% ipython --no-banner

In [1]: import numpy as np

In [2]: from numpy import linalg as LA

In [3]: np.set_printoptions(suppress=True, linewidth=140)

In [4]: tidy = lambda a: np.round(a, 1) + 0

In [5]: data = np.load("w.npy")

In [6]: data
Out[6]: 
array([[6., 5., 0.],
       [5., 6., 0.],
       [0., 0., 6.]])

In [7]: low = LA.cholesky(data)

In [8]: LA.eigvalsh(data).min() > 0
Out[8]: np.True_

In [9]: tidy(data / np.sqrt(np.outer(np.diag(data), np.diag(data))))
Out[9]: 
array([[1. , 0.8, 0. ],
       [0.8, 1. , 0. ],
       [0. , 0. , 1. ]])

In [10]: tidy(np.diag(low) ** 2)
Out[10]: array([6. , 1.8, 6. ])

In [11]: tidy(np.prod(np.diag(low)) ** 2), tidy(LA.det(data))
Out[11]: (np.float64(66.0), np.float64(66.0))

In [12]: tidy(low)
Out[12]: 
array([[2.4, 0. , 0. ],
       [2. , 1.4, 0. ],
       [0. , 0. , 2.4]])

In [13]: out = LA.inv(low)

In [14]: tidy(LA.slogdet(low)[0])
Out[14]: np.float64(1.0)

In [15]: tidy(LA.det(low) * out)
Out[15]: 
array([[ 3.3,  0. ,  0. ],
       [-5. ,  6. ,  0. ],
       [ 0. ,  0. ,  3.3]])

In [16]: (np.abs(out) > 1e-9).astype(int)
Out[16]: 
array([[1, 0, 0],
       [1, 1, 0],
       [0, 0, 1]])

In [17]: proj = np.triu(np.array([[2, 2, -2], [2, -3, -2], [-1, -3, -3]]), 1) + np.eye(3)

In [18]: out = proj @ data @ LA.inv(proj)

In [19]: np.trace(out), np.trace(data)
Out[19]: (np.float64(18.0), np.float64(18.0))

In [20]: out
Out[20]: 
array([[ 16., -15., -10.],
       [  5.,  -4., -10.],
       [  0.,   0.,   6.]])

In [21]: blk = np.stack([out, 4 * out, out[::-1]])

In [22]: np.einsum("bij,cij->bc", blk, blk)
Out[22]: 
array([[  758.,  3032.,    21.],
       [ 3032., 12128.,    84.],
       [   21.,    84.,   758.]])

In [23]: tidy(LA.det(blk))
Out[23]: array([  66., 4224.,  -66.])

In [24]: blk.sum(axis=0)
Out[24]: 
array([[ 80., -75., -44.],
       [ 30., -24., -60.],
       [ 16., -15.,  20.]])

In [25]: M = np.load("arr.npy")

In [26]: M
Out[26]: 
array([[2, 0],
       [0, 2]])

In [27]: (LA.matrix_power((M != 0) + (M.T != 0) + np.eye(2), 2) > 0).astype(int)
Out[27]: 
array([[1, 0],
       [0, 1]])

In [28]: tidy(LA.det(M))
Out[28]: np.float64(4.0)

In [29]: np.flatnonzero(LA.matrix_power((M != 0) + (M.T != 0) + np.eye(2), 2)[1])
Out[29]: array([1])

In [30]: tidy(LA.eigvals(M))
Out[30]: array([2., 2.])

In [31]: tidy(LA.det(M.T))
Out[31]: np.float64(4.0)

In [32]: np.poly(M)
Out[32]: array([ 1., -4.,  4.])

In [33]: tidy(LA.eigvals(M).sum().real)
Out[33]: np.float64(4.0)

In [34]: rng = np.random.default_rng(9284)

In [35]: idx = rng.permutation(2)

In [36]: idx
Out[36]: array([1, 0])

In [37]: out = M[idx][:, idx]

In [38]: np.diag(out)
Out[38]: array([2, 2])

In [39]: np.allclose(out, M)
Out[39]: True

In [40]: low = LA.cholesky(M)

In [41]: tidy(np.diag(low) ** 2)
Out[41]: array([2., 2.])

In [42]: tidy(low @ low.T)
Out[42]: 
array([[2., 0.],
       [0., 2.]])

In [43]: LA.eigvalsh(M).min() > 0
Out[43]: np.True_

In [44]: M / np.sqrt(np.outer(np.diag(M), np.diag(M)))
Out[44]: 
array([[1., 0.],
       [0., 1.]])

In [45]: tidy(low)
Out[45]: 
array([[1.4, 0. ],
       [0. , 1.4]])

In [46]: out = data[0, 0] * data[1:] - np.outer(data[1:, 0], data[0])

In [47]: out
Out[47]: 
array([[ 0., 11.,  0.],
       [ 0.,  0., 36.]])

In [48]: np.flatnonzero(~out.round(6).any(axis=1))
Out[48]: array([], dtype=int64)

In [49]: LA.matrix_rank(out), LA.matrix_rank(data)
Out[49]: (np.int64(2), np.int64(3))

In [50]: X = np.loadtxt("dump.csv", delimiter=",")

In [51]: X
Out[51]: 
array([[  3.4, -27. ,  10.6],
       [-14.6,  17.7, -16.2],
       [-17.1,  11.9,  -8.4],
       [ -1. , -11.5,  15.5],
       [ -5.4,   9.8, -19.1],
       [ 14.4,  25.4, -17.5],
       [-10.4, -24.3,   7.6],
       [ -6.8,   8. ,  -9.5],
       [  6.9,  -6.9,   6.4],
       [  3.3,  37.6, -23.7]])

In [52]: D = LA.norm(X[:, None] - X[None], axis=-1)

In [53]: np.unravel_index(D.round(6).argmax(), D.shape)
Out[53]: (np.int64(0), np.int64(9))

In [54]: tidy(LA.norm(X - X.mean(axis=0), axis=1))
Out[54]: array([35.5, 21. , 16.6, 26.1, 15.1, 29.9, 32.1,  7. , 18.8, 38.7])

In [55]: tidy(D[:5, :5])
Out[55]: 
array([[ 0. , 55.1, 47.9, 16.8, 48.1],
       [55.1,  0. , 10. , 45.2, 12.5],
       [47.9, 10. ,  0. , 37.1, 16. ],
       [16.8, 45.2, 37.1,  0. , 40.9],
       [48.1, 12.5, 16. , 40.9,  0. ]])

In [56]: LA.matrix_rank(D ** 2)
Out[56]: np.int64(5)

In [57]: tidy(D[2])
Out[57]: array([47.9, 10. ,  0. , 37.1, 16. , 35.5, 40.1, 11.1, 33.9, 36.2])

In [58]: D.shape
Out[58]: (10, 10)

In [59]: D.mean(axis=1).argmax()
Out[59]: np.int64(9)

In [60]: tidy(LA.norm(X, axis=1))
Out[60]: array([29.2, 28.1, 22.5, 19.3, 22.1, 34. , 27.5, 14.2, 11.7, 44.6])

In [61]: O, V = LA.qr(X[:, :2])[0], LA.qr(X[:, 2:])[0]

In [62]: s = LA.svd(O.T @ V, compute_uv=False)

In [63]: tidy(np.degrees(np.arccos(s.clip(0, 1))))
Out[63]: array([23.4])

In [64]: A = np.loadtxt("case4.csv", delimiter=",")

In [65]: A
Out[65]: 
array([[-0.6,  0.4, -2.7],
       [ 3.4, -2. ,  0.4],
       [-0.3,  0.4, -2.5],
       [-0.3,  0.3, -1.4],
       [ 3.5, -2.1,  0.3],
       [ 1.6, -1.2,  0.2],
       [ 3.2, -1.8, -1. ],
       [ 3. , -1.5, -2.3],
       [ 3. , -1.6, -2.4],
       [ 3. , -1.5, -2.3],
       [ 3.4, -2. ,  0.2],
       [ 1.5, -0.8, -1.1],
       [ 3.2, -1.8, -1.2],
       [ 3.3, -2.1,  0.1],
       [-0.3,  0.4, -2.8],
       [-0.3,  0.3, -2.5],
       [ 3.3, -1.8, -0.9],
       [-0.3,  0.3, -1.1],
       [ 1.8, -1. ,  0.1],
       [ 1.5, -0.8, -1. ],
       [ 2.9, -1.7, -2.2],
       [ 3. , -1.7, -2.2],
       [ 0.1,  0. ,  0.1],
       [ 3.2, -1.8, -0.9],
       [-0.4,  0.4, -2.5]])

In [66]: out = np.c_[A[:, :1] @ np.array([[2]]), np.array([2, -1, -4, -4, 5, -1, -3, -4, -3, 0, -5, -1, 2, 1, 2, 2, -5, 2, -5, 2, 1, 2, 5, 0, -3])]

In [67]: out
Out[67]: 
array([[-1.2,  2. ],
       [ 6.8, -1. ],
       [-0.6, -4. ],
       [-0.6, -4. ],
       [ 7. ,  5. ],
       [ 3.2, -1. ],
       [ 6.4, -3. ],
       [ 6. , -4. ],
       [ 6. , -3. ],
       [ 6. ,  0. ],
       [ 6.8, -5. ],
       [ 3. , -1. ],
       [ 6.4,  2. ],
       [ 6.6,  1. ],
       [-0.6,  2. ],
       [-0.6,  2. ],
       [ 6.6, -5. ],
       [-0.6,  2. ],
       [ 3.6, -5. ],
       [ 3. ,  2. ],
       [ 5.8,  1. ],
       [ 6. ,  2. ],
       [ 0.2,  5. ],
       [ 6.4,  0. ],
       [-0.8, -3. ]])

In [68]: LA.matrix_rank(np.c_[A, out])
Out[68]: np.int64(4)

In [69]: tidy(LA.norm(LA.qr(A)[0].T @ out, axis=0) ** 2 / ((out ** 2).sum(axis=0) + 1e-12))
Out[69]: array([1. , 0.1])
